>>> import numpy as np
>>> np.set_printoptions(precision=2, suppress=True, linewidth=100)
>>> def tidy(a):
...     return np.round(a, 2) + 0
... 
>>> W0 = np.load("arr.npy")
>>> W0
array([[-2.  ,  1.81,  3.  ],
       [-2.  ,  2.9 ,  3.  ],
       [-2.  ,  2.42,  3.  ],
       [-2.  ,  2.75,  3.  ],
       [-2.  ,  2.04,  3.  ],
       [-2.  ,  2.81,  3.  ],
       [-2.  ,  1.61,  3.  ],
       [-2.  ,  2.02,  3.  ],
       [-2.  ,  0.96,  3.  ],
       [-2.  ,  3.23,  3.  ],
       [-2.  ,  1.68,  3.  ],
       [-2.  ,  3.25,  3.  ],
       [-2.  ,  2.37,  3.  ],
       [-2.  ,  2.27,  3.  ],
       [-2.  ,  3.15,  3.  ],
       [-2.  ,  2.71,  3.  ],
       [-2.  ,  3.03,  3.  ],
       [-2.  ,  3.87,  3.  ],
       [-2.  ,  1.91,  3.  ],
       [-2.  ,  0.75,  3.  ],
       [-2.  ,  2.88,  3.  ],
       [-2.  ,  2.37,  3.  ],
       [-2.  ,  2.31,  3.  ],
       [-2.  ,  2.29,  3.  ],
       [-2.  ,  2.44,  3.  ]])
>>> # row 21 repeats row 12
>>> u = np.array([3, -1])
>>> tidy(np.correlate(W0[1], W0[17], "full"))
array([-6.  ,  0.96, 24.22,  5.81, -6.  ])
>>> np.convolve(W0[1], u)
array([-6. , 10.7,  6.1, -3. ])
>>> tidy(np.cross(W0[1, :3], W0[17, :3]))
array([-2.91,  0.  , -1.94])
>>> r = np.linalg.matrix_rank(W0)
>>> r
np.int64(2)
>>> null = np.linalg.svd(W0)[2][r:].T
>>> [int(np.linalg.matrix_rank(W0[:i])) for i in range(1, len(W0) + 1)]
[1, 2, 2, 2, 2, 2, 2, 2, 2, 2, 2, 2, 2, 2, 2, 2, 2, 2, 2, 2, 2, 2, 2, 2, 2]
>>> [int(np.linalg.matrix_rank(np.delete(W0, i, axis=0))) for i in range(25)]
[2, 2, 2, 2, 2, 2, 2, 2, 2, 2, 2, 2, 2, 2, 2, 2, 2, 2, 2, 2, 2, 2, 2, 2, 2]
>>> np.linalg.matrix_rank(W0.T @ W0), np.linalg.matrix_rank(W0 @ W0.T)
(np.int64(2), np.int64(2))
>>> K = np.load("a.npy")
>>> K
array([[1.  , 0.5 , 0.25, 0.12, 0.06],
       [0.5 , 1.  , 0.5 , 0.25, 0.12],
       [0.25, 0.5 , 1.  , 0.5 , 0.25],
       [0.12, 0.25, 0.5 , 1.  , 0.5 ],
       [0.06, 0.12, 0.25, 0.5 , 1.  ]])
>>> # symmetric
>>> A2 = K / np.linalg.norm(K, axis=1, keepdims=True)
>>> C2 = A2 @ A2.T
>>> tidy(np.degrees(np.arccos(np.clip(C2[2, 1], -1, 1))))
np.float64(36.91)
>>> np.argwhere(np.triu(np.abs(C2) > 0.95, 1))
array([], shape=(0, 2), dtype=int64)
>>> (C2 - 2 * np.eye(5)).round(6).argmax(axis=1)
array([1, 0, 1, 4, 3])
>>> vals, V = np.linalg.eigh(K)
>>> tidy(vals)
array([0.36, 0.45, 0.69, 1.24, 2.26])
>>> tidy(V @ np.diag(vals) @ V.T)
array([[1.  , 0.5 , 0.25, 0.12, 0.06],
       [0.5 , 1.  , 0.5 , 0.25, 0.12],
       [0.25, 0.5 , 1.  , 0.5 , 0.25],
       [0.12, 0.25, 0.5 , 1.  , 0.5 ],
       [0.06, 0.12, 0.25, 0.5 , 1.  ]])
>>> tidy(np.linalg.svd(K, compute_uv=False))
array([2.26, 1.24, 0.69, 0.45, 0.36])
>>> tidy(V.T @ K @ V)
array([[0.36, 0.  , 0.  , 0.  , 0.  ],
       [0.  , 0.45, 0.  , 0.  , 0.  ],
       [0.  , 0.  , 0.69, 0.  , 0.  ],
       [0.  , 0.  , 0.  , 1.24, 0.  ],
       [0.  , 0.  , 0.  , 0.  , 2.26]])
>>> np.abs(W0).max()
np.float64(3.87)
>>> tidy(np.linalg.svd(W0, compute_uv=False))
array([21.73,  2.9 ,  0.  ])
>>> W0.shape
(25, 3)
>>> tidy(W0.mean(axis=0))
array([-2.  ,  2.39,  3.  ])
>>> np.unravel_index(np.abs(W0).argmax(), W0.shape)
(np.int64(17), np.int64(1))
>>> np.linalg.matrix_rank(W0)
np.int64(2)
>>> A = np.load("test9.npy")
>>> tidy(A)
array([[ 0.28, -0.35, -0.28],
       [-0.35,  0.43,  0.35],
       [-0.28,  0.35,  0.28]])
>>> # a projection of rank 1
>>> x = np.array([0, -1, 2])
>>> tidy(np.eye(3) - A)
array([[ 0.72,  0.35,  0.28],
       [ 0.35,  0.57, -0.35],
       [ 0.28, -0.35,  0.72]])
>>> tidy(np.linalg.eigvalsh(2 * A - np.eye(3)))
array([-1., -1.,  1.])
>>> tidy((x - A @ x) @ (A @ x))
np.float64(0.0)
>>> tidy(A @ A @ x)
array([-0.22,  0.27,  0.22])
>>> tidy(np.trace(A))
np.float64(1.0)
>>> tidy(A @ x)
array([-0.22,  0.27,  0.22])
>>> Uu, sig, vt = np.linalg.svd(A)
>>> np.argmax(sig[:-1] / (sig[1:] + 1e-6)) + 1
np.int64(1)
>>> A2 = Uu[:, :1] @ np.diag(sig[:1]) @ vt[:1]
>>> tidy(np.abs(A - A2).max())
np.float64(0.0)
>>> np.linalg.matrix_rank(A, rtol=0.05)
np.int64(1)
>>> tidy(np.linalg.norm(A - A2, 2)), tidy(sig[1])
(np.float64(0.0), np.float64(0.0))
>>> P = np.triu(np.array([[-4, -1, 2], [-5, 0, 5], [5, 0, -3]]), 1) + np.eye(3)
>>> A2 = P @ A @ np.linalg.inv(P)
>>> tidy(P @ A - A @ P)
array([[-0.22,  0.55,  1.4 ],
       [-1.42,  1.4 , -0.03],
       [ 0.  , -0.28, -1.18]])
>>> tidy(A2)
array([[ 0.07, -0.02, -0.12],
       [-1.77,  0.41,  3.27],
       [-0.28,  0.07,  0.53]])
>>> u = np.array([6, 1, 5])
>>> tidy(np.polyval(u, A[0]))
array([5.77, 5.39, 5.2 ])
>>> tidy(np.cross(A[0, :3], A[1, :3]))
array([0., 0., 0.])
>>> tidy(np.convolve(A[0], u))
array([ 1.71, -1.82, -0.63, -2.04, -1.42])
>>> tidy(A @ np.linalg.pinv(A) @ A)
array([[ 0.28, -0.35, -0.28],
       [-0.35,  0.43,  0.35],
       [-0.28,  0.35,  0.28]])
>>> np.unique(A.round(6), axis=0).shape
(3, 3)
>>> np.abs(np.diag(np.linalg.qr(A)[1])) > 1e-9
array([ True, False, False])
>>> rng = np.random.default_rng(707508)
>>> F = rng.normal(size=(17, 4))
>>> F = 10 * F / np.linalg.norm(F, axis=1, keepdims=True)
>>> tidy(F)
array([[ 8.73,  2.8 , -0.64,  3.94],
       [ 6.51, -3.62, -5.96,  3.  ],
       [ 0.19, -4.74,  7.92, -3.85],
       [ 4.45, -7.53,  4.85,  0.29],
       [-1.16, -1.33, -6.23, -7.62],
       [ 6.99, -5.62, -1.78,  4.05],
       [ 0.64,  3.67, -7.32, -5.7 ],
       [-6.92,  4.63,  0.54,  5.51],
       [-7.07,  2.43, -3.82, -5.43],
       [ 9.97,  0.31, -0.6 ,  0.48],
       [-6.71, -3.83,  0.6 , -6.32],
       [-0.65, -5.92,  4.99, -6.3 ],
       [ 8.16,  5.59, -1.26,  0.82],
       [ 3.97, -6.59,  2.87,  5.7 ],
       [-6.56,  5.91,  3.2 , -3.43],
       [-0.78, -9.77, -1.87, -0.65],
       [ 2.22, -3.74, -6.02,  6.69]])
>>> A2 = np.c_[F[:, :3] @ np.array([[1, 2, 2], [-3, -3, 1], [3, 0, -2]]), np.array([-3, 1, 3, 2, 1, -1, -1, 2, -2, -2, -1, 2, 3, 0, 1, -1, 0])]
>>> tidy(A2)
array([[ -1.59,   9.06,  21.54,  -3.  ],
       [ -0.51,  23.88,  21.32,   1.  ],
       [ 38.16,  14.6 , -20.2 ,   3.  ],
       [ 41.57,  31.47,  -8.33,   2.  ],
       [-15.86,   1.67,   8.8 ,   1.  ],
       [ 18.5 ,  30.83,  11.92,  -1.  ],
       [-32.35,  -9.75,  19.59,  -1.  ],
       [-19.19, -27.73, -10.29,   2.  ],
       [-25.81, -21.43,  -4.08,  -2.  ],
       [  7.23,  19.  ,  21.45,  -2.  ],
       [  6.57,  -1.94, -18.45,  -1.  ],
       [ 32.07,  16.46, -17.21,   2.  ],
       [-12.38,  -0.44,  24.42,   3.  ],
       [ 32.35,  27.72,  -4.38,   0.  ],
       [-14.71, -30.87, -13.61,   1.  ],
       [ 22.92,  27.75,  -7.59,  -1.  ],
       [ -4.63,  15.66,  12.74,   0.  ]])
>>> tidy(np.linalg.norm(np.linalg.qr(F)[0].T @ A2, axis=0) ** 2 / ((A2 ** 2).sum(axis=0) + 1e-12))
array([1.  , 1.  , 1.  , 0.17])
>>> np.linalg.matrix_rank(A2)
np.int64(4)
>>> tidy(np.linalg.lstsq(F, A2[:, 0])[0])
array([ 1., -3.,  3.,  0.])
